$ python -q
>>> import numpy as np
>>> np.set_printoptions(suppress=True, linewidth=160)
>>> tidy = lambda a: np.round(a, 3) + 0
>>> rng = np.random.default_rng(74178)
>>> F = np.triu(rng.random((4, 4)) < 0.6, 1).astype(int)
>>> F = F + F.T
>>> print(F)
[[0 1 1 0]
 [1 0 0 1]
 [1 0 0 1]
 [0 1 1 0]]
>>> B = np.array([[-1, 1, 0], [-3, 0, -2]])
>>> Z = np.kron(B, F)
>>> print(Z)
[[ 0 -1 -1  0  0  1  1  0  0  0  0  0]
 [-1  0  0 -1  1  0  0  1  0  0  0  0]
 [-1  0  0 -1  1  0  0  1  0  0  0  0]
 [ 0 -1 -1  0  0  1  1  0  0  0  0  0]
 [ 0 -3 -3  0  0  0  0  0  0 -2 -2  0]
 [-3  0  0 -3  0  0  0  0 -2  0  0 -2]
 [-3  0  0 -3  0  0  0  0 -2  0  0 -2]
 [ 0 -3 -3  0  0  0  0  0  0 -2 -2  0]]
>>> print(tidy(np.linalg.norm(Z, 2)), tidy(np.linalg.norm(B, 2) * np.linalg.norm(F, 2)))
7.42 7.42
>>> Uu, sig, VT = np.linalg.svd(Z)
>>> print(tidy(sig))
[7.42  7.42  2.223 2.223 0.    0.    0.    0.   ]
>>> print(np.argmax(sig[:-1] / (sig[1:] + 1e-6)) + 1)
4
>>> B = Uu[:, :4] @ np.diag(sig[:4]) @ VT[:4]
>>> print(np.linalg.matrix_rank(B))
4
>>> print(tidy(np.abs(Z - B).max()))
0.0
>>> print(tidy(np.linalg.norm(Z - B) / np.linalg.norm(Z)))
0.0
>>> X = np.loadtxt("x.csv", delimiter=",")
>>> print(X)
[[ 40.  -9.  10.   3.  -7. -12.  20.   9. -24.  21. -23. -19.  -9.  -9.]
 [ -9.  67. -29. -31. -24.  20. -20. -18.  18.   1.   3.  14.  -2.   3.]
 [ 10. -29.  65.   3.   0.   5.  30.  -9.   0.  32. -18.  -9. -25.  18.]
 [  3. -31.   3.  31.   4. -10.  -6.  10.  -8.   1.   9. -14.  -2.  -6.]
 [ -7. -24.   0.   4.  60. -19.  -2.  41. -13.   0.  13.   9.  -3.  11.]
 [-12.  20.   5. -10. -19.  50.  10. -18.   2.   9.   4.   8.  -8.  18.]
 [ 20. -20.  30.  -6.  -2.  10.  72.  14. -25.  46. -21.   3. -10.  -8.]
 [  9. -18.  -9.  10.  41. -18.  14.  54. -25.  20.   4.  -8.   3.  -6.]
 [-24.  18.   0.  -8. -13.   2. -25. -25.  51. -13.   1.  19.  12.  16.]
 [ 21.   1.  32.   1.   0.   9.  46.  20. -13.  81. -19.   3. -37.   8.]
 [-23.   3. -18.   9.  13.   4. -21.   4.   1. -19.  34.   8.   5.  -1.]
 [-19.  14.  -9. -14.   9.   8.   3.  -8.  19.   3.   8.  37.  -2.  13.]
 [ -9.  -2. -25.  -2.  -3.  -8. -10.   3.  12. -37.   5.  -2.  51. -14.]
 [ -9.   3.  18.  -6.  11.  18.  -8.  -6.  16.   8.  -1.  13. -14.  34.]]
>>> # symmetric, so the eigenvalues are real
>>> print(tidy(np.linalg.det(X)))
-122.837
>>> print(np.trace(X))
727.0
>>> print(np.allclose(X, X.T))
True
